$ python -q
>>> import numpy as np
>>> np.set_printoptions(precision=2, suppress=True, linewidth=140, legacy="1.25")
>>> m1 = np.array([[5, -3, 5, 0, -3],
...     [4, 5, -5, -3, -2],
...     [-1, 2, -41, 5, 2],
...     [-4, -5, -3, -19, 3],
...     [4, 5, 4, -4, -1]])
>>> t = np.radians(58)
>>> R = np.eye(5)
>>> R[2, 2] = R[1, 1] = np.cos(t)
>>> R[2, 1], R[1, 2] = -np.sin(t), np.sin(t)
>>> R
array([[ 1.  ,  0.  ,  0.  ,  0.  ,  0.  ],
       [ 0.  ,  0.53,  0.85,  0.  ,  0.  ],
       [ 0.  , -0.85,  0.53,  0.  ,  0.  ],
       [ 0.  ,  0.  ,  0.  ,  1.  ,  0.  ],
       [ 0.  ,  0.  ,  0.  ,  0.  ,  1.  ]])
>>> out = m1 @ R.T
>>> print(np.linalg.svd(m1, compute_uv=False), np.linalg.svd(out, compute_uv=False))
[42.25 20.59 10.52  5.94  0.8 ] [42.25 20.59 10.52  5.94  0.8 ]
>>> feats = np.load("sample5.npy")
>>> feats
array([[ 0,  2,  0,  3, -1,  0],
       [ 0,  0, -1, -2,  2,  0],
       [ 0,  0,  0,  0,  2, -3],
       [ 0,  0,  0,  0, -3,  1],
       [ 0,  0,  0,  0,  0, -1],
       [ 0,  0,  0,  0,  0,  0]])
>>> r = np.linalg.matrix_rank(feats)
>>> r
4
>>> ns = np.linalg.svd(feats)[2][r:].T
>>> [int(np.linalg.matrix_rank(feats[:, :j + 1])) for j in range(6)]
[0, 1, 2, 2, 3, 4]
>>> ns.shape
(6, 2)
>>> print(np.round(feats @ ns, 2) + 0)
[[0. 0.]
 [0. 0.]
 [0. 0.]
 [0. 0.]
 [0. 0.]
 [0. 0.]]
>>> np.linalg.matrix_rank(feats.T @ feats), np.linalg.matrix_rank(feats @ feats.T)
(4, 4)
>>> print(np.allclose(feats @ ns, 0))
True
>>> left, sigma, Vh = np.linalg.svd(feats)
>>> sigma.round(2) + 0
array([5.26, 3.78, 1.96, 1.09, 0.  , 0.  ])
>>> out = left[:, :4] @ np.diag(sigma[:4]) @ Vh[:4]
>>> print(np.linalg.matrix_rank(feats, rtol=0.05))
4
>>> out.round(2) + 0
array([[ 0.,  2.,  0.,  3., -1.,  0.],
       [ 0.,  0., -1., -2.,  2.,  0.],
       [ 0.,  0.,  0.,  0.,  2., -3.],
       [ 0.,  0.,  0.,  0., -3.,  1.],
       [ 0.,  0.,  0.,  0.,  0., -1.],
       [ 0.,  0.,  0.,  0.,  0.,  0.]])
>>> round(np.linalg.norm(feats - out) / np.linalg.norm(feats), 2)
0.0
>>> print(np.round(np.abs(feats - out).max(), 2))
0.0
>>> t3 = np.stack([feats, -2 * feats, feats[::-1]])
>>> np.linalg.matrix_rank(t3.reshape(3, -1))
2
>>> t3.sum(axis=0)
array([[ 0, -2,  0, -3,  1,  0],
       [ 0,  0,  1,  2, -2, -1],
       [ 0,  0,  0,  0, -5,  4],
       [ 0,  0,  0,  0,  5, -4],
       [ 0,  0, -1, -2,  2,  1],
       [ 0,  2,  0,  3, -1,  0]])
>>> np.linalg.norm(t3, axis=(1, 2))
array([ 6.86, 13.71,  6.86])
>>> rng = np.random.default_rng(3884)
>>> idx = rng.permutation(6)
>>> print(idx)
[1 2 5 4 3 0]
>>> out = feats[idx][:, idx]
>>> out
array([[ 0, -1,  0,  2, -2,  0],
       [ 0,  0, -3,  2,  0,  0],
       [ 0,  0,  0,  0,  0,  0],
       [ 0,  0, -1,  0,  0,  0],
       [ 0,  0,  1, -3,  0,  0],
       [ 2,  0,  0, -1,  3,  0]])
>>> np.sort(np.abs(np.linalg.eigvals(out)))
array([0., 0., 0., 0., 0., 0.])
>>> F = np.load("w.npy")
>>> F
array([[ 52,  76,  27, 105],
       [ 59,  69,   8, 103],
       [ 20,  62,  15,  95],
       [ 41,  52,  20,  72],
       [ 27,  42,  10,  64],
       [ 64,  97,  25, 138],
       [ 46,  51,  19,  70],
       [ 74, 105,  27, 148],
       [ 62,  54,  17,  73],
       [ 35,  47,  20,  65],
       [ 46,  51,  19,  70],
       [ 52,  86,  31, 119],
       [ 49,  39,  10,  55],
       [ 77,  72,  16, 100],
       [ 40,  56,  23,  77],
       [ 61,  79,  22, 111],
       [ 58,  73,  11, 108],
       [ 70, 103,  19, 150],
       [ 54,  47,  19,  62],
       [ 54,  58,  17,  81],
       [ 46,  71,  27,  98],
       [ 72, 103,  29, 144]])
>>> # row 10 repeats row 6
>>> proj = F @ np.linalg.solve(F.T @ F, F.T)
>>> round(np.trace(proj), 2)
4.0
>>> np.allclose(proj @ proj, proj)
True
>>> np.round(np.linalg.eigvalsh(proj), 2) + 0
array([0., 0., 0., 0., 0., 0., 0., 0., 0., 0., 0., 0., 0., 0., 0., 0., 0., 0., 1., 1., 1., 1.])
>>> print(np.diag(proj))
[0.11 0.28 0.49 0.09 0.26 0.14 0.09 0.21 0.18 0.14 0.09 0.21 0.2  0.26 0.12 0.06 0.2  0.26 0.18 0.07 0.14 0.21]
>>> round(float(np.linalg.det(m1)), 2)
43353.0
>>> np.trace(m1)
-51
>>> np.allclose(m1 @ m1.T, m1.T @ m1)
False
>>> np.sort(np.abs(np.linalg.eigvals(m1)))
array([ 1.14,  6.85,  6.85, 20.33, 39.99])
>>> np.linalg.matrix_power(m1, 2)
array([[  -4,  -35, -177,   46,    4],
       [  49,    8,  201,   25,  -39],
       [  32,  -84, 1659, -314,  -70],
       [  51,   91,  197,  349,  -44],
       [  48,   36, -161,   85,  -25]])
>>> m1 @ m1
array([[  -4,  -35, -177,   46,    4],
       [  49,    8,  201,   25,  -39],
       [  32,  -84, 1659, -314,  -70],
       [  51,   91,  197,  349,  -44],
       [  48,   36, -161,   85,  -25]])
>>> K = np.load("layer17.npy")
>>> K
array([[0, 0, 2, 1, 2],
       [0, 0, 1, 1, 0],
       [0, 0, 0, 0, 0],
       [0, 0, 0, 0, 1],
       [0, 0, 0, 0, 0]])
>>> # row 4 repeats row 2
>>> t = np.radians(180)
>>> R = np.eye(5)
>>> R[2, 2] = R[0, 0] = np.cos(t)
>>> R[2, 0], R[0, 2] = -np.sin(t), np.sin(t)
>>> R.round(2) + 0
array([[-1.,  0.,  0.,  0.,  0.],
       [ 0.,  1.,  0.,  0.,  0.],
       [ 0.,  0., -1.,  0.,  0.],
       [ 0.,  0.,  0.,  1.,  0.],
       [ 0.,  0.,  0.,  0.,  1.]])
>>> out = K @ R.T
>>> np.allclose(np.linalg.norm(K, axis=1), np.linalg.norm(out, axis=1))
True
>>> np.allclose(K @ K.T, out @ out.T)
True
>>> out.round(2) + 0
array([[ 0.,  0., -2.,  1.,  2.],
       [ 0.,  0., -1.,  1.,  0.],
       [ 0.,  0.,  0.,  0.,  0.],
       [ 0.,  0.,  0.,  0.,  1.],
       [ 0.,  0.,  0.,  0.,  0.]])
>>> [round(float(x), 2) for x in np.linalg.svd(K, compute_uv=False)[:3]]
[3.24, 1.2, 0.26]
>>> np.linalg.matrix_rank(K, rtol=0.1)
2
>>> X = np.load("m.npy")
>>> print(X)
[[1.   0.2  0.04 0.01 0.   0.  ]
 [0.2  1.   0.2  0.04 0.01 0.  ]
 [0.04 0.2  1.   0.2  0.04 0.01]
 [0.01 0.04 0.2  1.   0.2  0.04]
 [0.   0.01 0.04 0.2  1.   0.2 ]
 [0.   0.   0.01 0.04 0.2  1.  ]]
>>> # symmetric
>>> np.argsort(-np.linalg.norm(feats, axis=0).round(6), kind="stable")[:3]
array([4, 3, 5])
>>> print(round(float(np.linalg.norm(feats, 2) / np.linalg.norm(feats)), 2))
0.77
>>> out = np.c_[F[:, :2] @ np.array([[5, 5], [2, 1]]), np.array([7, 7, -1, 3, 3, -4, -6, 1, -9, -3, -7, -7, 7, -1, -6, 1, -1, -4, -3, 0, 7, 9])]
>>> print(out)
[[412 336   7]
 [433 364   7]
 [224 162  -1]
 [309 257   3]
 [219 177   3]
 [514 417  -4]
 [332 281  -6]
 [580 475   1]
 [418 364  -9]
 [269 222  -3]
 [332 281  -7]
 [432 346  -7]
 [323 284   7]
 [529 457  -1]
 [312 256  -6]
 [463 384   1]
 [436 363  -1]
 [556 453  -4]
 [364 317  -3]
 [386 328   0]
 [372 301   7]
 [566 463   9]]
>>> np.round(np.linalg.norm(out - F @ np.linalg.lstsq(F, out)[0], axis=0), 2) + 0
array([ 0.  ,  0.  , 23.87])
>>> np.linalg.norm(np.linalg.qr(F)[0].T @ out, axis=0) ** 2 / ((out ** 2).sum(axis=0) + 1e-12)
array([1.  , 1.  , 0.05])
>>> np.linalg.matrix_rank(out)
3
>>> np.round(X @ X, 2) + 0
array([[1.04, 0.41, 0.12, 0.04, 0.01, 0.  ],
       [0.41, 1.08, 0.42, 0.12, 0.04, 0.01],
       [0.12, 0.42, 1.08, 0.42, 0.12, 0.04],
       [0.04, 0.12, 0.42, 1.08, 0.42, 0.12],
       [0.01, 0.04, 0.12, 0.42, 1.08, 0.41],
       [0.  , 0.01, 0.04, 0.12, 0.41, 1.04]])
>>> (X + X.T) / 2
array([[1.  , 0.2 , 0.04, 0.01, 0.  , 0.  ],
       [0.2 , 1.  , 0.2 , 0.04, 0.01, 0.  ],
       [0.04, 0.2 , 1.  , 0.2 , 0.04, 0.01],
       [0.01, 0.04, 0.2 , 1.  , 0.2 , 0.04],
       [0.  , 0.01, 0.04, 0.2 , 1.  , 0.2 ],
       [0.  , 0.  , 0.01, 0.04, 0.2 , 1.  ]])
>>> np.allclose(X @ X.T, X.T @ X)
True
>>> print(np.sort(np.abs(np.linalg.eigvals(X))))
[0.69 0.76 0.87 1.03 1.24 1.42]
>>> A = np.array([[1, 0, 9, 2, 2, 6], [0, 6, 5, 6, 3, 6], [2, 7, 4, 9, 8, 6]])
>>> A[2] = A[1]
>>> A
array([[1, 0, 9, 2, 2, 6],
       [0, 6, 5, 6, 3, 6],
       [0, 6, 5, 6, 3, 6]])
>>> # row 2 repeats row 1
>>> np.linalg.lstsq(A[:-1].T, A[-1])[2]
2
>>> np.allclose(A[:-1].T @ np.linalg.lstsq(A[:-1].T, A[-1])[0], A[-1])
True
>>> r = np.linalg.matrix_rank(A)
>>> r
2
>>> ns = np.linalg.svd(A)[2][r:].T
>>> ns.shape
(6, 4)
>>> [int(np.linalg.matrix_rank(A[:i])) for i in range(1, len(A) + 1)]
[1, 2, 2]
>>> J = np.vander(np.arange(3) - 1, 4, increasing=True)
>>> J
array([[ 1, -1,  1, -1],
       [ 1,  0,  0,  0],
       [ 1,  1,  1,  1]])
>>> # columns 1 and 3 are equal
>>> x = np.array([5, 6, 5, 8])
>>> np.linalg.norm(J @ x) <= np.linalg.norm(J, 2) * np.linalg.norm(x) + 1e-9
True
>>> np.sign((J @ x).round(6))
array([-1,  1,  1])
>>> J @ x
array([-4,  5, 24])
>>> print(np.einsum("ij,j->i", J, x))
[-4  5 24]
>>> J @ (2 * x)
array([-8, 10, 48])
>>> out = J + rng.integers(-2, 3, (3, 2)) @ rng.integers(-2, 3, (2, 4))
>>> print(out)
[[-3 -3 -3 -3]
 [ 5  0  3  1]
 [ 3 -2  1  0]]
>>> np.linalg.matrix_rank(out - J, tol=1e-8)
2
